$ python -q
>>> import numpy as np
>>> np.set_printoptions(precision=3, suppress=True, linewidth=140)
>>> rnd = lambda a: np.round(a, 3) + 0
>>> F = np.load("sample5.npy")
>>> F
array([[ 0, -2, -1],
       [ 2, -5,  2],
       [ 2, -6,  0],
       [ 3, -6,  0],
       [ 5, -5, -3],
       [ 2, -3, -1],
       [-1, -2,  1],
       [ 0, -2,  0],
       [-3, -2, -3],
       [-1,  0,  0],
       [-4, -1, -3],
       [-6,  2, -6],
       [-6,  1, -8],
       [-8,  3, -7],
       [-9,  6, -4]])
>>> F.shape
(15, 3)
>>> np.linalg.matrix_rank(F)
np.int64(3)
>>> F.sum(axis=1)
array([ -3,  -1,  -4,  -3,  -3,  -2,  -2,  -2,  -8,  -1,  -8, -10, -13, -12,  -7])
>>> np.unravel_index(np.abs(F).argmax(), F.shape)
(np.int64(14), np.int64(0))
>>> np.diff(F, axis=0)
array([[ 2, -3,  3],
       [ 0, -1, -2],
       [ 1,  0,  0],
       [ 2,  1, -3],
       [-3,  2,  2],
       [-3,  1,  2],
       [ 1,  0, -1],
       [-3,  0, -3],
       [ 2,  2,  3],
       [-3, -1, -3],
       [-2,  3, -3],
       [ 0, -1, -2],
       [-2,  2,  1],
       [-1,  3,  3]])
>>> rnd(np.linalg.svd(F, compute_uv=False))
array([22.558, 12.298,  5.186])
>>> w1 = np.array([[1, -1, -1, -1, 1], [0, 5, 3, 4, 0], [-1, 2, -2, 1, 0]])
>>> b = np.array([-2, 2, 0, 2, -1])
>>> act = np.maximum(F @ w1 + b, 0)
>>> rnd((act > 0).mean(axis=0))
array([0.2  , 0.267, 0.467, 0.333, 0.333])
>>> (act > 0).astype(int)
array([[0, 0, 0, 0, 0],
       [0, 0, 0, 0, 1],
       [0, 0, 0, 0, 1],
       [1, 0, 0, 0, 1],
       [1, 0, 0, 0, 1],
       [1, 0, 0, 0, 1],
       [0, 0, 0, 0, 0],
       [0, 0, 0, 0, 0],
       [0, 0, 1, 0, 0],
       [0, 1, 1, 1, 0],
       [0, 0, 1, 0, 0],
       [0, 1, 1, 1, 0],
       [0, 0, 1, 1, 0],
       [0, 1, 1, 1, 0],
       [0, 1, 1, 1, 0]])
>>> act
array([[ 0,  0,  0,  0,  0],
       [ 0,  0,  0,  0,  1],
       [ 0,  0,  0,  0,  1],
       [ 1,  0,  0,  0,  2],
       [ 6,  0,  0,  0,  4],
       [ 1,  0,  0,  0,  1],
       [ 0,  0,  0,  0,  0],
       [ 0,  0,  0,  0,  0],
       [ 0,  0,  3,  0,  0],
       [ 0,  3,  1,  3,  0],
       [ 0,  0,  7,  0,  0],
       [ 0,  6, 24, 10,  0],
       [ 0,  0, 25,  4,  0],
       [ 0, 11, 31, 15,  0],
       [ 0, 33, 35, 31,  0]])
>>> np.linalg.matrix_rank(act)
np.int64(5)
>>> cent = np.array([[0, 5, 8], [3, 3, 2], [0, 7, 7], [3, 5, 2], [9, 7, 4]])
>>> (act @ cent).round(6).argmax(axis=1)
array([0, 0, 0, 1, 2, 1, 0, 0, 1, 1, 1, 1, 1, 1, 1])
>>> act @ cent
array([[  0,   0,   0],
       [  9,   7,   4],
       [  9,   7,   4],
       [ 18,  19,  16],
       [ 36,  58,  64],
       [  9,  12,  12],
       [  0,   0,   0],
       [  0,   0,   0],
       [  0,  21,  21],
       [ 18,  31,  19],
       [  0,  49,  49],
       [ 48, 236, 200],
       [ 12, 195, 183],
       [ 78, 325, 269],
       [192, 499, 373]])
>>> rng = np.random.default_rng(1)
>>> labels = rng.permutation(3)
>>> M2 = F[:, labels] * rng.choice([-1, 1], 3)
>>> M2
array([[ 0,  2, -1],
       [-2,  5,  2],
       [-2,  6,  0],
       [-3,  6,  0],
       [-5,  5, -3],
       [-2,  3, -1],
       [ 1,  2,  1],
       [ 0,  2,  0],
       [ 3,  2, -3],
       [ 1,  0,  0],
       [ 4,  1, -3],
       [ 6, -2, -6],
       [ 6, -1, -8],
       [ 8, -3, -7],
       [ 9, -6, -4]])
>>> U, _, Vh = np.linalg.svd(F.T @ M2)
>>> rnd(U @ Vh)
array([[-1.,  0.,  0.],
       [ 0., -1.,  0.],
       [ 0.,  0.,  1.]])
>>> W0 = np.load("block8.npy")
>>> W0
array([[ 1.91, -0.56, -1.07, -0.98, -1.14],
       [-0.31, -0.03, -0.07,  0.63, -0.37],
       [ 1.37, -0.17,  0.36, -1.33, -1.21],
       [-2.28,  0.48,  0.36,  1.68,  1.68]])
>>> rnd(np.linalg.norm(W0, 2) / np.linalg.norm(W0))
np.float64(0.963)
>>> np.linalg.matrix_rank(W0, rtol=0.1)
np.int64(3)
>>> th = np.radians(180)
>>> r_ = np.eye(5)
>>> r_[3, 3] = r_[0, 0] = np.cos(th)
>>> r_[3, 0], r_[0, 3] = -np.sin(th), np.sin(th)
>>> rnd(r_)
array([[-1.,  0.,  0.,  0.,  0.],
       [ 0.,  1.,  0.,  0.,  0.],
       [ 0.,  0.,  1.,  0.,  0.],
       [ 0.,  0.,  0., -1.,  0.],
       [ 0.,  0.,  0.,  0.,  1.]])
>>> M2 = W0 @ r_.T
>>> rnd(M2)
array([[-1.91, -0.56, -1.07,  0.98, -1.14],
       [ 0.31, -0.03, -0.07, -0.63, -0.37],
       [-1.37, -0.17,  0.36,  1.33, -1.21],
       [ 2.28,  0.48,  0.36, -1.68,  1.68]])
>>> np.allclose(W0 @ W0.T, M2 @ M2.T)
True
>>> rnd(np.abs(M2 - W0).max(axis=0))
array([4.56, 0.  , 0.  , 3.36, 0.  ])
>>> T = np.stack([W0, 3 * W0, W0[::-1]])
>>> T.shape
(3, 4, 5)
>>> rnd(np.linalg.norm(T, axis=(1, 2)))
array([ 4.947, 14.841,  4.947])
>>> np.linalg.matrix_rank(T)
array([3, 3, 3])
